% python3 -q
>>> import numpy as np
>>> from numpy import linalg as LA
>>> np.set_printoptions(precision=1, suppress=True, linewidth=140, legacy="1.25")
>>> rd = lambda a: np.round(a, 1) + 0
>>> data = np.loadtxt("a.csv", delimiter=",")
>>> print(data)
[[-1.4  1.   2.  -3.9  3.7  3.1  0.8 -2.5]
 [ 1.6 -1.6  1.1 -1.3  4.   0.7 -4.2 -1.1]
 [ 0.3 -1.3  0.4 -0.5  2.3  0.8 -1.8 -0.7]
 [-3.6  3.   1.4 -3.5  0.1  3.3  6.1 -2.3]
 [ 1.1 -2.3  0.7 -0.6  3.6  1.1 -4.9 -1.5]
 [-3.2  3.7  0.1 -1.9 -3.2  1.4  7.5 -0.5]
 [ 4.7 -4.3 -1.9  4.   0.4 -2.9 -8.   1.8]
 [-0.4  0.7 -1.8  2.3 -3.4 -2.   1.9  1.9]
 [-1.8  3.  -1.4  2.5 -5.8 -2.   7.   2.8]
 [ 0.2 -0.3 -0.8  1.  -1.  -0.8 -0.6  1. ]
 [-1.3  2.6 -0.9  1.1 -3.5 -0.6  4.3  1.3]]
>>> P = data @ LA.solve(data.T @ data, data.T)
>>> print(rd(P @ data[:, 5]))
[ 3.1  0.7  0.8  3.3  1.1  1.4 -2.9 -2.  -2.  -0.8 -0.6]
>>> print(rd(np.diag(P)))
[0.6 0.5 0.7 0.6 0.6 0.6 0.9 1.  0.8 0.9 0.8]
>>> print(rd(LA.eigvalsh(P)))
[0. 0. 0. 1. 1. 1. 1. 1. 1. 1. 1.]
>>> print(np.allclose(P @ P, P))
True
>>> x0 = np.array([1, 6, 1, -6, 4, -6, -7, 4])
>>> rhs = data @ x0
>>> print(rd(rhs))
[ 10.6  37.7  10.1 -34.5  27.7 -45.2  35.2 -19.1 -49.2   0.6 -28.5]
>>> print(rd(LA.solve(data.T @ data, data.T @ rhs)))
[ 1.  6.  1. -6.  4. -6. -7.  4.]
>>> print(rd(LA.pinv(data) @ data))
[[1. 0. 0. 0. 0. 0. 0. 0.]
 [0. 1. 0. 0. 0. 0. 0. 0.]
 [0. 0. 1. 0. 0. 0. 0. 0.]
 [0. 0. 0. 1. 0. 0. 0. 0.]
 [0. 0. 0. 0. 1. 0. 0. 0.]
 [0. 0. 0. 0. 0. 1. 0. 0.]
 [0. 0. 0. 0. 0. 0. 1. 0.]
 [0. 0. 0. 0. 0. 0. 0. 1.]]
>>> rng = np.random.default_rng(15)
>>> rhs = rhs + 0.3 * rng.normal(size=11)
>>> print(rd(rhs))
[ 10.2  37.4  10.2 -34.7  27.9 -45.   34.8 -18.8 -49.4   1.2 -28.3]
>>> coef, *_ = LA.lstsq(data, rhs)
>>> print(coef.round())
[ 0.  6.  1. -6.  4. -6. -8.  5.]
>>> print(rd(coef))
[ 0.1  5.9  1.1 -6.4  3.6 -5.8 -7.6  4.6]
>>> print(rd(LA.norm(rhs - data @ coef)))
0.5
>>> print(rd(data.T @ (rhs - data @ coef)))
[0. 0. 0. 0. 0. 0. 0. 0.]
>>> J = np.load("case19.npy")
>>> print(J)
[[ -2.    1.   10.   -9.1   6.9]
 [-10.3 -17.1   3.6  21.7  -4.2]
 [ 15.6  -9.    5.  -20.6  -6.5]
 [ 21.3  -1.    2.9  -2.4   2.5]
 [ -8.4  -0.1   4.3  -7.6  -4.6]
 [  4.9 -13.1  10.3  11.5  11.3]
 [ 14.5 -16.8   2.3   5.5   2. ]
 [ -1.9   5.9   0.1  19.3  -4.5]
 [ -1.4  -1.4   3.5  -3.3   2.7]
 [-14.1  -3.9  -4.8   1.4   3.3]
 [ 12.   -4.5  -1.5  10.5  -3. ]
 [-18.9   1.2  -7.1 -15.1  -1.4]
 [ 31.3  -9.4   2.5  -5.    6.6]
 [ -3.3   3.1   1.7  -3.5   3.3]
 [-15.2   9.7  -0.3  -3.3   7.1]]
>>> P = J @ LA.solve(J.T @ J, J.T)
>>> print(rd(P @ J[:, 3]))
[ -9.1  21.7 -20.6  -2.4  -7.6  11.5   5.5  19.3  -3.3   1.4  10.5 -15.1  -5.   -3.5  -3.3]
>>> D = LA.norm(J[:, None] - J[None], axis=-1)
>>> print((D + 1e9 * np.eye(15)).round(6).argmin(axis=1))
[ 8  7  3 12 13  6 10 10 13 13  6  4  3  8 13]
>>> print(np.flatnonzero(D[6] < D.mean() / 2))
[6]
>>> print(D[6].round(6).argsort(kind="stable")[:4])
[ 6 10  5  3]
>>> lab = rng.permutation(5)
>>> A2 = J[:, lab] * rng.choice([-1, 1], 5)
>>> print(A2)
[[ -6.9   9.1  -1.  -10.    2. ]
 [  4.2 -21.7  17.1  -3.6  10.3]
 [  6.5  20.6   9.   -5.  -15.6]
 [ -2.5   2.4   1.   -2.9 -21.3]
 [  4.6   7.6   0.1  -4.3   8.4]
 [-11.3 -11.5  13.1 -10.3  -4.9]
 [ -2.   -5.5  16.8  -2.3 -14.5]
 [  4.5 -19.3  -5.9  -0.1   1.9]
 [ -2.7   3.3   1.4  -3.5   1.4]
 [ -3.3  -1.4   3.9   4.8  14.1]
 [  3.  -10.5   4.5   1.5 -12. ]
 [  1.4  15.1  -1.2   7.1  18.9]
 [ -6.6   5.    9.4  -2.5 -31.3]
 [ -3.3   3.5  -3.1  -1.7   3.3]
 [ -7.1   3.3  -9.7   0.3  15.2]]
>>> left, _, Vt = LA.svd(J.T @ A2)
>>> print(rd(left @ Vt))
[[ 0.  0.  0.  0. -1.]
 [ 0.  0. -1.  0.  0.]
 [ 0.  0.  0. -1.  0.]
 [ 0. -1.  0.  0.  0.]
 [-1.  0.  0.  0.  0.]]
>>> left, sig, Vt = LA.svd(data)
>>> print(rd(sig))
[21.3 14.6  1.4  1.1  0.8  0.7  0.5  0.3]
>>> A2 = left[:, :2] @ np.diag(sig[:2]) @ Vt[:2]
>>> print(rd(np.abs(data - A2).max()))
0.5
>>> print(rd(A2))
[[-1.5  0.7  2.1 -3.8  3.5  3.2  0.8 -2.8]
 [ 1.3 -2.   0.9 -1.2  3.7  1.  -4.3 -1.4]
 [ 0.5 -0.9  0.6 -0.8  2.   0.7 -2.  -0.8]
 [-3.5  3.3  1.6 -3.7  0.2  3.   6.1 -2. ]
 [ 1.5 -2.2  0.8 -0.9  3.7  0.8 -4.7 -1.3]
 [-3.4  3.8  0.4 -1.6 -2.8  1.2  7.6 -0.3]
 [ 4.4 -4.2 -1.7  4.   0.6 -3.2 -8.   2. ]
 [ 0.   0.7 -1.4  2.3 -3.5 -1.9  2.   2. ]
 [-1.9  3.  -1.7  2.2 -6.2 -1.9  6.7  2.5]
 [ 0.5 -0.3 -0.6  1.1 -0.9 -0.9 -0.4  0.8]
 [-1.4  2.1 -0.8  0.9 -3.6 -0.8  4.5  1.2]]
>>> print(rd(LA.norm(data - A2, 2)), rd(sig[2]))
1.4 1.4
>>> print(LA.matrix_rank(A2))
2
>>> print(rd(LA.norm(data - A2) / LA.norm(data)))
0.1
>>> W1 = np.array([[1, 2, 5, 1], [0, 2, 2, 5], [4, 0, 4, 3], [4, 2, 2, 0], [4, 3, 3, 4]])
>>> coef = np.array([1, 5, 5, 2])
>>> hid = np.maximum(J @ W1 + coef, 0)
>>> print(rd((hid > 0).mean(axis=0)))
[0.7 0.7 0.7 0.5]
>>> basis = np.array([[4, 8, 0], [3, 0, 4], [4, 3, 3], [6, 8, 1]])
>>> print(W1 @ basis)
[[36 31 24]
 [44 46 19]
 [50 68 15]
 [30 38 14]
 [61 73 25]]
>>> X = np.array([[28.0, -10.0, -15.0], [-10.0, 7.0, 6.0], [-15.0, 6.0, 12.0]])
>>> # symmetric
>>> x0 = np.array([0, 2, 0])
>>> rhs = X @ x0
>>> print(rhs)
[-20.  14.  12.]
>>> print(rd(LA.solve(X, rhs)))
[0. 2. 0.]
>>> print(rd(LA.solve(X.T, X[0])))
[1. 0. 0.]
>>> print(rd(LA.solve(X, 5 * rhs)))
[ 0. 10.  0.]
